$ python -q
>>> import numpy as np
>>> import numpy.linalg as la
>>> np.set_printoptions(suppress=True, linewidth=140)
>>> def rd(a):
...     return np.round(a, 2) + 0
... 
>>> K = np.load("w.npy")
>>> K
array([[3, 2, 0, 3],
       [0, 1, 0, 2],
       [0, 0, 1, 3],
       [0, 0, 0, 0]])
>>> Uu, sigma, vt = la.svd(K)
>>> np.argmax(sigma[:-1] / (sigma[1:] + 1e-6)) + 1
np.int64(3)
>>> other = Uu[:, :3] @ np.diag(sigma[:3]) @ vt[:3]
>>> print(rd(la.norm(K - other, 2)), sigma[3])
0.0 0.0
>>> print(la.matrix_rank(other))
3
>>> vec = np.array([0, 0, 0, -1])
>>> np.einsum("ij,j->i", K, vec)
array([-3, -2, -3,  0])
>>> la.norm(K @ vec) <= la.norm(K, 2) * la.norm(vec) + 1e-9
np.True_
>>> (K @ vec).argmax()
np.int64(3)
>>> print(K @ vec)
[-3 -2 -3  0]
>>> (K * vec).sum(axis=1)
array([-3, -2, -3,  0])
>>> print(la.cond(K) > 100)
True
>>> np.argsort(-la.norm(K, axis=0).round(6), kind="stable")[:3]
array([3, 0, 1])
>>> print([round(float(x), 2) for x in la.svd(K, compute_uv=False)[:3]])
[5.54, 2.37, 0.86]
>>> np.unravel_index(np.abs(K).argmax(), K.shape)
(np.int64(0), np.int64(0))
>>> K[:, 4]
Traceback (most recent call last):
  File "<python-input-21>", line 1, in <module>
    K[:, 4]
    ~^^^^^^
IndexError: index 4 is out of bounds for axis 1 with size 4
>>> la.rank(K)
Traceback (most recent call last):
  File "<python-input-22>", line 1, in <module>
    la.rank(K)
    ^^^^^^^
AttributeError: module 'numpy.linalg' has no attribute 'rank'
>>> rd(la.svd(K, compute_uv=False))
array([5.54, 2.37, 0.86, 0.  ])
>>> print(K.shape)
(4, 4)
>>> np.count_nonzero(K)
np.int64(7)
>>> K.mean(axis=0)
array([0.75, 0.75, 0.25, 2.  ])
>>> F = np.array([[0.3, 2.1, 0.8], [0.5, 0.1, -0.4], [0.0, -0.9, -0.2]])
>>> print(F)
[[ 0.3  2.1  0.8]
 [ 0.5  0.1 -0.4]
 [ 0.  -0.9 -0.2]]
>>> (F + F.T) / 2
array([[ 0.3 ,  1.3 ,  0.4 ],
       [ 1.3 ,  0.1 , -0.65],
       [ 0.4 , -0.65, -0.2 ]])
>>> np.allclose(F @ F.T, F.T @ F)
False
>>> rd(np.sort(np.abs(la.eigvals(F))))
array([0.18, 1.2 , 1.22])
>>> la.determinant(F)
Traceback (most recent call last):
  File "<python-input-32>", line 1, in <module>
    la.determinant(F)
    ^^^^^^^^^^^^^^
AttributeError: module 'numpy.linalg' has no attribute 'determinant'
>>> rd(la.det(F))
np.float64(-0.26)
>>> (F - F.T) / 2
array([[ 0.  ,  0.8 ,  0.4 ],
       [-0.8 ,  0.  ,  0.25],
       [-0.4 , -0.25,  0.  ]])
>>> np.trace(F)
np.float64(0.2)
>>> rd(np.abs(la.eigvals(F)).max())
np.float64(1.22)
>>> rd(F @ F)
array([[ 1.14,  0.12, -0.76],
       [ 0.2 ,  1.42,  0.44],
       [-0.45,  0.09,  0.4 ]])
>>> hat = np.triu(np.array([[-1, 2, 1], [3, -3, -1], [-2, -3, 0]]), 1) + np.eye(3)
>>> other = hat @ F @ la.inv(hat)
>>> la.matrix_rank(other)
np.int64(3)
>>> rd(np.trace(other)), np.trace(F)
(np.float64(0.2), np.float64(0.2))
>>> rd(other)
array([[ 1.3, -1.2, -2.7],
       [ 0.5,  0. , -0.7],
       [ 0. , -0.9, -1.1]])
>>> print(rd(np.poly(other)))
[ 1.   -0.2  -1.46  0.26]
>>> A = np.loadtxt("mat.csv", delimiter=",")
>>> print(A)
[[  1.4  -0.1  -0.7  -1.6]
 [ -0.4   1.   -1.2  -1.1]
 [ -0.6  -0.5   1.6  -0.1]
 [ -2.6  -0.4   0.6  -1.2]
 [  1.7  -1.4   0.6   0.2]
 [ -0.4  -0.3  -0.4   0.8]
 [ -0.4   1.1  -0.3  -0.2]
 [  0.6   2.4   1.7  -0.3]
 [  2.9   0.9   2.3   1.8]
 [  0.4   0.5   0.8  -0.3]
 [  1.9   0.9  -1.   -2.3]
 [ -1.3  -0.7  -0.7   0.2]
 [ -2.1   2.1   0.5  -0.6]
 [ -1.3  -0.2   1.6   0. ]
 [ -0.2   0.7   2.    0.3]
 [  0.9  -1.    1.3  -0.8]
 [-46.   -6.    4.   12. ]
 [  0.2  -1.1   1.5  -0.3]
 [ -0.3   0.    0.3  -0.5]
 [  1.   -1.8  -0.7   0.1]
 [  1.3   0.4   1.5   0.4]
 [ -1.3  -0.5   1.2  -0.8]
 [  0.    0.   -1.4   0.3]
 [ -0.6  -0.4  -1.4  -0.2]
 [  1.    0.9   1.3  -1.4]]
>>> # row 16 dominates
>>> T = np.stack([A, -3 * A, A[::-1]])
>>> rd(np.einsum("bij,cij->bc", T, T))
array([[ 2431.49, -7294.47,  -186.25],
       [-7294.47, 21883.41,   558.75],
       [ -186.25,   558.75,  2431.49]])
>>> rd(la.norm(T, axis=(1, 2)))
array([ 49.31, 147.93,  49.31])
>>> la.matrix_rank(T.reshape(3, -1))
np.int64(2)
